$ ipython --no-banner

In [1]: import numpy as np

In [2]: from numpy import linalg as LA

In [3]: np.set_printoptions(suppress=True, linewidth=140)

In [4]: arr = np.minimum.outer(np.arange(1, 7), np.arange(1, 7)) * 4

In [5]: arr
Out[5]: 
array([[ 4,  4,  4,  4,  4,  4],
       [ 4,  8,  8,  8,  8,  8],
       [ 4,  8, 12, 12, 12, 12],
       [ 4,  8, 12, 16, 16, 16],
       [ 4,  8, 12, 16, 20, 20],
       [ 4,  8, 12, 16, 20, 24]])

In [6]: # symmetric, so the eigenvalues are real

In [7]: L = LA.cholesky(arr)

In [8]: np.round(arr / np.sqrt(np.outer(np.diag(arr), np.diag(arr))), 2)
Out[8]: 
array([[1.  , 0.71, 0.58, 0.5 , 0.45, 0.41],
       [0.71, 1.  , 0.82, 0.71, 0.63, 0.58],
       [0.58, 0.82, 1.  , 0.87, 0.77, 0.71],
       [0.5 , 0.71, 0.87, 1.  , 0.89, 0.82],
       [0.45, 0.63, 0.77, 0.89, 1.  , 0.91],
       [0.41, 0.58, 0.71, 0.82, 0.91, 1.  ]])

In [9]: np.diag(L) ** 2
Out[9]: array([4., 4., 4., 4., 4., 4.])

In [10]: x0 = np.ones(6)

In [11]: for _ in range(7):
    ...:     x0 = arr @ x0
    ...:     x0 /= LA.norm(x0)
    ...:     print(round(x0 @ arr @ x0, 2))
    ...: 
68.74
68.83
68.83
68.83
68.83
68.83
68.83

In [12]: round(LA.eigvalsh(arr)[-1], 2)
Out[12]: np.float64(68.83)

In [13]: W1 = np.array([[-2, 1, 2],
    ...:     [-3, -5, -1],
    ...:     [-3, 3, -4],
    ...:     [2, -1, 5],
    ...:     [4, -5, -4],
    ...:     [-1, 4, -5]])

In [14]: beta = np.array([1, 2, 2])

In [15]: act = np.maximum(arr @ W1 + beta, 0)

In [16]: (act > 0).mean(axis=0)
Out[16]: array([0.5, 0. , 0. ])

In [17]: (act > 0).astype(int)
Out[17]: 
array([[0, 0, 0],
       [0, 0, 0],
       [0, 0, 0],
       [1, 0, 0],
       [1, 0, 0],
       [1, 0, 0]])

In [18]: basis = np.array([[-6, -1], [5, -2], [6, 9]])

In [19]: act @ basis
Out[19]: 
array([[   0,    0],
       [   0,    0],
       [   0,    0],
       [ -78,  -13],
       [-150,  -25],
       [-126,  -21]])

In [20]: W1 @ basis
Out[20]: 
array([[ 29,  18],
       [-13,   4],
       [  9, -39],
       [ 13,  45],
       [-73, -30],
       [ -4, -52]])

In [21]: evals, vecs = LA.eigh(arr)

In [22]: evals.sum(), np.trace(arr)
Out[22]: (np.float64(84.0), np.int64(84))

In [23]: np.round(vecs @ np.diag(evals) @ vecs.T, 2)
Out[23]: 
array([[ 4.,  4.,  4.,  4.,  4.,  4.],
       [ 4.,  8.,  8.,  8.,  8.,  8.],
       [ 4.,  8., 12., 12., 12., 12.],
       [ 4.,  8., 12., 16., 16., 16.],
       [ 4.,  8., 12., 16., 20., 20.],
       [ 4.,  8., 12., 16., 20., 24.]])

In [24]: np.round(np.abs(vecs[:, -1]), 2)
Out[24]: array([0.13, 0.26, 0.37, 0.46, 0.52, 0.55])

In [25]: np.round(vecs.T @ vecs, 2) + 0
Out[25]: 
array([[1., 0., 0., 0., 0., 0.],
       [0., 1., 0., 0., 0., 0.],
       [0., 0., 1., 0., 0., 0.],
       [0., 0., 0., 1., 0., 0.],
       [0., 0., 0., 0., 1., 0.],
       [0., 0., 0., 0., 0., 1.]])

In [26]: evals.round(2)
Out[26]: array([ 1.06,  1.28,  1.78,  3.1 ,  7.95, 68.83])

In [27]: evals, vecs = LA.eigh(arr)

In [28]: x0 = np.array([3, 1, 1, 3, 2, 2])

In [29]: x0 @ arr @ x0
Out[29]: np.int64(1432)

In [30]: round(x0 @ arr @ x0 / (x0 @ x0), 2), round(float(evals[0]), 2), round(evals[-1], 2)
Out[30]: (np.float64(51.14), 1.06, np.float64(68.83))

In [31]: A = np.load("x.npy")

In [32]: A
Out[32]: 
array([[-4, -3,  2],
       [-3,  2, -2],
       [ 2, -2,  0]])

In [33]: t = np.radians(60)

In [34]: R = np.eye(3)

In [35]: R[2, 2] = R[0, 0] = np.cos(t)

In [36]: R[2, 0], R[0, 2] = -np.sin(t), np.sin(t)

In [37]: R.round(2)
Out[37]: 
array([[ 0.5 ,  0.  ,  0.87],
       [ 0.  ,  1.  ,  0.  ],
       [-0.87,  0.  ,  0.5 ]])

In [38]: B = A @ R.T

In [39]: np.allclose(LA.norm(A, axis=1), LA.norm(B, axis=1))
Out[39]: True

In [40]: np.round(LA.svd(A, compute_uv=False), 2), np.round(LA.svd(B, compute_uv=False), 2)
Out[40]: (array([5.49, 4.72, 1.23]), array([5.49, 4.72, 1.23]))

In [41]: print(np.round(np.abs(B - A).max(axis=0), 2))
[3.73 0.   3.6 ]

In [42]: round(LA.det(R), 2), np.trace(R)
Out[42]: (np.float64(1.0), np.float64(2.0))

In [43]: rng = np.random.default_rng(1672)

In [44]: lab = rng.permutation(3)

In [45]: B = A[:, lab] * rng.choice([-1, 1], 3)

In [46]: B
Out[46]: 
array([[ 4, -3,  2],
       [ 3,  2, -2],
       [-2, -2,  0]])

In [47]: left, _, vt = LA.svd(A.T @ B)

In [48]: np.round(left @ vt, 2) + 0
Out[48]: 
array([[-1.,  0.,  0.],
       [ 0.,  1.,  0.],
       [ 0.,  0.,  1.]])

In [49]: np.round(LA.lstsq(A, B)[0], 2) + 0
Out[49]: 
array([[-1.,  0.,  0.],
       [ 0.,  1.,  0.],
       [ 0.,  0.,  1.]])

In [50]: B = LA.inv(A)

In [51]: np.round(A @ B, 2) + 0
Out[51]: 
array([[1., 0., 0.],
       [0., 1., 0.],
       [0., 0., 1.]])

In [52]: np.round(LA.det(A) * LA.det(B), 2)
Out[52]: np.float64(1.0)

In [53]: (np.abs(B) > 1e-9).astype(int)
Out[53]: 
array([[1, 1, 1],
       [1, 1, 1],
       [1, 1, 1]])

In [54]: print(np.allclose(B, A.T))
False
